$ ipython --no-banner

In [1]: import numpy as np

In [2]: np.set_printoptions(precision=3, suppress=True, linewidth=140)

In [3]: mat = np.load("run16.npy")

In [4]: mat
Out[4]: 
array([[-1.1,  0. , -0.3],
       [-0.5, -0.6, -3.9],
       [-0.7, -2.6,  0.9],
       [-1. , -0.3,  2.7]])

In [5]: w1 = np.array([[2, 1, 0], [2, 0, 3], [1, 0, 2]])

In [6]: coef = np.array([1, 3, -3])

In [7]: H = np.maximum(mat @ w1 + coef, 0)

In [8]: (H > 0).astype(int)
Out[8]: 
array([[0, 1, 0],
       [0, 1, 0],
       [0, 1, 0],
       [1, 1, 1]])

In [9]: (H > 0).mean(axis=0)
Out[9]: array([0.25, 1.  , 0.25])

In [10]: H
Out[10]: 
array([[0. , 1.9, 0. ],
       [0. , 2.5, 0. ],
       [0. , 2.3, 0. ],
       [1.1, 2. , 1.5]])

In [11]: W2 = np.array([[1, 0], [3, 1], [0, 0]])

In [12]: (H @ W2).round(6).argmax(axis=1)
Out[12]: array([0, 0, 0, 0])

In [13]: O, Rm = np.linalg.qr(mat)

In [14]: np.trace(O @ O.T)
Out[14]: np.float64(3.0)

In [15]: Rm
Out[15]: 
array([[ 1.718,  1.409, -0.611],
       [ 0.   ,  2.286,  0.022],
       [ 0.   ,  0.   , -4.799]])

In [16]: np.abs(np.diag(Rm))
Out[16]: array([1.718, 2.286, 4.799])

In [17]: np.round(O.T @ O, 3) + 0
Out[17]: 
array([[1., 0., 0.],
       [0., 1., 0.],
       [0., 0., 1.]])

In [18]: O.shape, Rm.shape
Out[18]: ((4, 3), (3, 3))

In [19]: round(abs(Rm[0, 0]), 3), round(np.linalg.norm(mat[:, 0]), 3)
Out[19]: (np.float64(1.718), np.float64(1.718))

In [20]: O
Out[20]: 
array([[-0.64 ,  0.395,  0.146],
       [-0.291, -0.083,  0.849],
       [-0.408, -0.886, -0.14 ],
       [-0.582,  0.228, -0.487]])

In [21]: np.round(O @ Rm, 3) + 0
Out[21]: 
array([[-1.1,  0. , -0.3],
       [-0.5, -0.6, -3.9],
       [-0.7, -2.6,  0.9],
       [-1. , -0.3,  2.7]])

In [22]: f = np.array([4, 8, 7]) + 0.5

In [23]: X = np.eye(3) - 2 * np.outer(f, f) / (f @ f)

In [24]: X
Out[24]: 
array([[ 0.728, -0.514, -0.454],
       [-0.514,  0.029, -0.857],
       [-0.454, -0.857,  0.244]])

In [25]: rng = np.random.default_rng(50889)

In [26]: labels = rng.permutation(3)

In [27]: out = X[:, labels] * rng.choice([-1, 1], 3)

In [28]: out
Out[28]: 
array([[-0.514, -0.728,  0.454],
       [ 0.029,  0.514,  0.857],
       [-0.857,  0.454, -0.244]])

In [29]: Uu, _, Vt = np.linalg.svd(X.T @ out)

In [30]: labels
Out[30]: array([1, 0, 2])

In [31]: np.round(Uu @ Vt, 3) + 0
Out[31]: 
array([[ 0., -1.,  0.],
       [ 1.,  0.,  0.],
       [ 0.,  0., -1.]])

In [32]: np.round(np.linalg.lstsq(X, out)[0], 3) + 0
Out[32]: 
array([[ 0., -1.,  0.],
       [ 1.,  0.,  0.],
       [ 0.,  0., -1.]])

In [33]: vals, vecs = np.linalg.eigh(X)

In [34]: vec = np.array([-4, 1, 2])

In [35]: np.round(vec @ X @ vec, 3)
Out[35]: np.float64(20.593)

In [36]: np.linalg.eigvalsh(X[1:, 1:])
Out[36]: array([-0.728,  1.   ])

In [37]: vals, vecs = np.linalg.eig(X)

In [38]: np.sort(np.linalg.eigvals(X @ X))
Out[38]: array([1., 1., 1.])

In [39]: np.sort(np.linalg.eigvals(np.linalg.inv(X)))
Out[39]: array([-1.,  1.,  1.])

In [40]: np.sort(np.linalg.eigvals(X.T))
Out[40]: array([-1.,  1.,  1.])

In [41]: round(np.prod(vals), 3)
Out[41]: np.float64(-1.0)

In [42]: M = np.loadtxt("sample16.csv", delimiter=",")

In [43]: M
Out[43]: 
array([[ 1.332,  0.906,  4.584],
       [-2.912,  1.927,  5.276],
       [-2.379, -2.816,  5.702],
       [ 1.644, -2.577,  4.603],
       [ 0.632, -1.623,  5.568],
       [ 2.047, -0.554,  4.805],
       [ 0.802,  0.736,  4.309],
       [ 1.401, -1.869,  4.232],
       [-0.876,  0.317,  5.107],
       [-0.833,  1.018,  4.885],
       [ 0.588, -0.405,  5.812],
       [ 0.116,  1.339,  4.402],
       [-0.69 , -2.193,  4.104],
       [-0.198,  0.569,  6.112],
       [ 0.128, -0.488,  5.493],
       [ 1.269, -0.897,  3.608],
       [-0.09 ,  0.702,  4.167],
       [ 0.415, -0.175,  5.518],
       [-0.478,  0.622,  3.737]])

In [44]: O, Rm = np.linalg.qr(M)

In [45]: np.round(abs(Rm[0, 0]), 3), np.round(np.linalg.norm(M[:, 0]), 3)
Out[45]: (np.float64(5.494), np.float64(5.494))

In [46]: np.trace(O @ O.T)
Out[46]: np.float64(3.0)

In [47]: Rm
Out[47]: 
array([[ -5.494,   1.378,  -0.771],
       [  0.   ,  -5.862,   4.435],
       [  0.   ,   0.   , -20.86 ]])

In [48]: O @ Rm
Out[48]: 
array([[ 1.332,  0.906,  4.584],
       [-2.912,  1.927,  5.276],
       [-2.379, -2.816,  5.702],
       [ 1.644, -2.577,  4.603],
       [ 0.632, -1.623,  5.568],
       [ 2.047, -0.554,  4.805],
       [ 0.802,  0.736,  4.309],
       [ 1.401, -1.869,  4.232],
       [-0.876,  0.317,  5.107],
       [-0.833,  1.018,  4.885],
       [ 0.588, -0.405,  5.812],
       [ 0.116,  1.339,  4.402],
       [-0.69 , -2.193,  4.104],
       [-0.198,  0.569,  6.112],
       [ 0.128, -0.488,  5.493],
       [ 1.269, -0.897,  3.608],
       [-0.09 ,  0.702,  4.167],
       [ 0.415, -0.175,  5.518],
       [-0.478,  0.622,  3.737]])

In [49]: Xs = M - M.mean(axis=0)

In [50]: vecs = np.linalg.svd(Xs)[2][:1]

In [51]: out = Xs - Xs @ vecs.T @ vecs

In [52]: np.diag(vecs.T @ vecs)
Out[52]: array([0.363, 0.63 , 0.007])

In [53]: round(float(np.linalg.norm(out) / np.linalg.norm(Xs)), 3)
Out[53]: 0.68

In [54]: out.std(axis=0)
Out[54]: array([0.903, 0.708, 0.703])

In [55]: np.cov(Xs @ vecs.T, rowvar=False)
Out[55]: array(2.22)

In [56]: (Xs @ vecs.T).std(axis=0)
Out[56]: array([1.45])

In [57]: np.linalg.norm(out, axis=1).round(6).argmax()
Out[57]: np.int64(2)

In [58]: Xs = (M - M.mean(axis=0)) / M.std(axis=0)

In [59]: Xs.std(axis=0)
Out[59]: array([1., 1., 1.])

In [60]: coef = np.linalg.lstsq(np.delete(Xs, 2, axis=1), Xs[:, 2])[0]

In [61]: np.abs(coef).argmax()
Out[61]: np.int64(0)

In [62]: coef
Out[62]: array([-0.319, -0.103])

In [63]: round(1 - np.var(Xs[:, 2] - np.delete(Xs, 2, axis=1) @ coef), 3)
Out[63]: np.float64(0.098)

In [64]: m1 = np.load("m.npy")

In [65]: m1
Out[65]: 
array([[0., 3.],
       [3., 0.]])

In [66]: labels = rng.permutation(2)

In [67]: labels
Out[67]: array([1, 0])

In [68]: out = m1[labels][:, labels]

In [69]: np.round(np.linalg.det(out), 3), round(np.linalg.det(m1[labels]), 3)
Out[69]: (np.float64(-9.0), np.float64(9.0))

In [70]: np.trace(out)
Out[70]: np.float64(0.0)

In [71]: np.allclose(out, m1)
Out[71]: True

In [72]: np.sort(np.abs(np.linalg.eigvals(out)))
Out[72]: array([3., 3.])

In [73]: vals, vecs = np.linalg.eigh(m1)

In [74]: vec = np.array([3, 1])

In [75]: vecs * np.maximum(vals, 0) @ vecs.T
Out[75]: 
array([[1.5, 1.5],
       [1.5, 1.5]])

In [76]: vals, vecs = np.linalg.eig(m1)

In [77]: round(float(np.prod(vals)), 3)
Out[77]: -9.0

In [78]: np.sort(np.linalg.eigvals(m1 @ m1))
Out[78]: array([9., 9.])

In [79]: np.all(np.linalg.eigvalsh(m1) > 0)
Out[79]: np.False_

In [80]: np.round(np.linalg.eigvalsh(m1).min(), 3)
Out[80]: np.float64(-3.0)

In [81]: [round(float(np.linalg.det(m1[:i, :i])), 2) + 0 for i in range(1, 3)]
Out[81]: [0.0, -9.0]

In [82]: round(np.abs(np.linalg.eigvals(m1)).max(), 3)
Out[82]: np.float64(3.0)

In [83]: np.allclose(m1, m1.T)
Out[83]: True

In [84]: np.round(np.linalg.det(m1), 3)
Out[84]: np.float64(-9.0)

In [85]: np.sort(np.abs(np.linalg.eigvals(m1)))
Out[85]: array([3., 3.])

In [86]: (m1 - m1.T) / 2
Out[86]: 
array([[0., 0.],
       [0., 0.]])

In [87]: np.allclose(m1 @ m1.T, m1.T @ m1)
Out[87]: True

In [88]: F = np.loadtxt("data.csv", delimiter=",")

In [89]: F
Out[89]: 
array([[4., 1., 3.],
       [0., 0., 0.],
       [3., 1., 3.],
       [0., 0., 0.],
       [4., 1., 3.],
       [4., 1., 3.],
       [3., 1., 3.],
       [0., 0., 2.],
       [0., 0., 0.],
       [0., 0., 0.],
       [3., 1., 3.],
       [0., 0., 0.],
       [0., 0., 0.],
       [4., 1., 3.],
       [0., 0., 0.],
       [0., 0., 2.],
       [4., 1., 3.],
       [0., 0., 0.],
       [4., 1., 5.],
       [7., 2., 8.],
       [0., 0., 0.],
       [7., 2., 6.],
       [4., 1., 3.],
       [3., 1., 5.]])

In [90]: out = np.c_[F[:, :2] @ np.array([[-1, 0], [-1, 2]]), np.array([0, 2, 0, 2, 2, 2, 0, 1, 2, 4, 4, 0, 3, 1, 4, 5, 4, 0, 2, 1, 2, 1, 0, 4])]

In [91]: out
Out[91]: 
array([[-5.,  2.,  0.],
       [ 0.,  0.,  2.],
       [-4.,  2.,  0.],
       [ 0.,  0.,  2.],
       [-5.,  2.,  2.],
       [-5.,  2.,  2.],
       [-4.,  2.,  0.],
       [ 0.,  0.,  1.],
       [ 0.,  0.,  2.],
       [ 0.,  0.,  4.],
       [-4.,  2.,  4.],
       [ 0.,  0.,  0.],
       [ 0.,  0.,  3.],
       [-5.,  2.,  1.],
       [ 0.,  0.,  4.],
       [ 0.,  0.,  5.],
       [-5.,  2.,  4.],
       [ 0.,  0.,  0.],
       [-5.,  2.,  2.],
       [-9.,  4.,  1.],
       [ 0.,  0.,  2.],
       [-9.,  4.,  1.],
       [-5.,  2.,  0.],
       [-4.,  2.,  4.]])

In [92]: np.linalg.norm(np.linalg.qr(F)[0].T @ out, axis=0) ** 2 / ((out ** 2).sum(axis=0) + 1e-12)
Out[92]: array([1.   , 1.   , 0.301])

In [93]: vec = np.array([3, 1, 5])

In [94]: F @ (2 * vec)
Out[94]: 
array([ 56.,   0.,  50.,   0.,  56.,  56.,  50.,  20.,   0.,   0.,  50.,   0.,   0.,  56.,   0.,  20.,  56.,   0.,  76., 126.,   0., 106.,
        56.,  70.])

In [95]: (F * vec).sum(axis=1)
Out[95]: array([28.,  0., 25.,  0., 28., 28., 25., 10.,  0.,  0., 25.,  0.,  0., 28.,  0., 10., 28.,  0., 38., 63.,  0., 53., 28., 35.])

In [96]: F @ vec
Out[96]: array([28.,  0., 25.,  0., 28., 28., 25., 10.,  0.,  0., 25.,  0.,  0., 28.,  0., 10., 28.,  0., 38., 63.,  0., 53., 28., 35.])

In [97]: np.linalg.norm(F @ vec) <= np.linalg.norm(F, 2) * np.linalg.norm(vec) + 1e-9
Out[97]: np.True_

In [98]: hat = F @ np.linalg.solve(F.T @ F, F.T)

In [99]: np.round(np.trace(hat), 3)
Out[99]: np.float64(3.0)

In [100]: hat @ F[:, 2]
Out[100]: array([3., 0., 3., 0., 3., 3., 3., 2., 0., 0., 3., 0., 0., 3., 0., 2., 3., 0., 5., 8., 0., 6., 3., 5.])

In [101]: Xs = F - F.mean(axis=0)

In [102]: vecs = np.linalg.svd(Xs)[2][:2]

In [103]: out = Xs - Xs @ vecs.T @ vecs

In [104]: round(float(np.linalg.norm(out) / np.linalg.norm(Xs)), 3)
Out[104]: 0.025

In [105]: A = np.tril(np.array([[0, 2, 0], [0, 0, 0], [2, 2, 1]]), -1) + np.eye(3, dtype=int)

In [106]: A
Out[106]: 
array([[1, 0, 0],
       [0, 1, 0],
       [2, 2, 1]])

In [107]: vals, vecs = np.linalg.eig(A)

In [108]: A @ vecs[:, 0] - vals[0] * vecs[:, 0]
Out[108]: array([0., 0., 0.])

In [109]: np.prod(vals)
Out[109]: np.float64(1.0)

In [110]: f = np.array([1, -8, -4])

In [111]: out = A + np.outer(f, np.eye(3)[0])

In [112]: np.linalg.matrix_rank(np.linalg.inv(out) - np.linalg.inv(A), tol=1e-8)
Out[112]: np.int64(1)

In [113]: np.linalg.matrix_rank(out - A)
Out[113]: np.int64(1)

In [114]: J = np.load("x.npy")

In [115]: J
Out[115]: 
array([[ 4,  2,  5,  3],
       [-5, -7, -4, -6],
       [-1, -3,  0, -2],
       [-4, -6, -3, -5]])

In [116]: out = np.array([[1, 2], [0, 1]])

In [117]: W2 = np.kron(out, J)

In [118]: np.linalg.matrix_rank(W2)
Out[118]: np.int64(4)

In [119]: W2.shape
Out[119]: (8, 8)

In [120]: round(np.linalg.norm(W2, 2), 3), round(np.linalg.norm(out, 2) * np.linalg.norm(J, 2), 3)
Out[120]: (np.float64(39.317), np.float64(39.317))

In [121]: W2
Out[121]: 
array([[  4,   2,   5,   3,   8,   4,  10,   6],
       [ -5,  -7,  -4,  -6, -10, -14,  -8, -12],
       [ -1,  -3,   0,  -2,  -2,  -6,   0,  -4],
       [ -4,  -6,  -3,  -5,  -8, -12,  -6, -10],
       [  0,   0,   0,   0,   4,   2,   5,   3],
       [  0,   0,   0,   0,  -5,  -7,  -4,  -6],
       [  0,   0,   0,   0,  -1,  -3,   0,  -2],
       [  0,   0,   0,   0,  -4,  -6,  -3,  -5]])

In [122]: W0 = np.loadtxt("mat.csv", delimiter=",")

In [123]: W0
Out[123]: 
array([[ 2.,  3., -3.],
       [-5.,  1.,  1.],
       [ 1.,  3., -8.],
       [ 0.,  0.,  0.],
       [ 0.,  0.,  0.],
       [-4.,  4., -7.],
       [-1.,  0., -5.],
       [ 0.,  0.,  0.],
       [ 0.,  0.,  0.],
       [ 0.,  0.,  0.],
       [ 2.,  3., -3.],
       [ 0.,  0.,  0.],
       [ 0.,  0.,  0.],
       [ 2.,  3., -3.],
       [ 0.,  0.,  0.],
       [-4.,  4., -7.],
       [ 2.,  3., -3.],
       [ 0.,  0.,  0.],
       [ 0.,  0.,  0.],
       [-3.,  4., -2.],
       [ 0.,  0.,  0.],
       [ 0.,  0.,  0.],
       [ 2.,  3., -3.]])

In [124]: cov = np.cov(W0, rowvar=False)

In [125]: np.round(np.corrcoef(W0[:, 2], W0[:, 1])[0, 1], 3)
Out[125]: np.float64(-0.756)

In [126]: np.argwhere(np.triu(np.abs(np.corrcoef(W0.T)) > 0.8, 1))
Out[126]: array([], shape=(0, 2), dtype=int64)
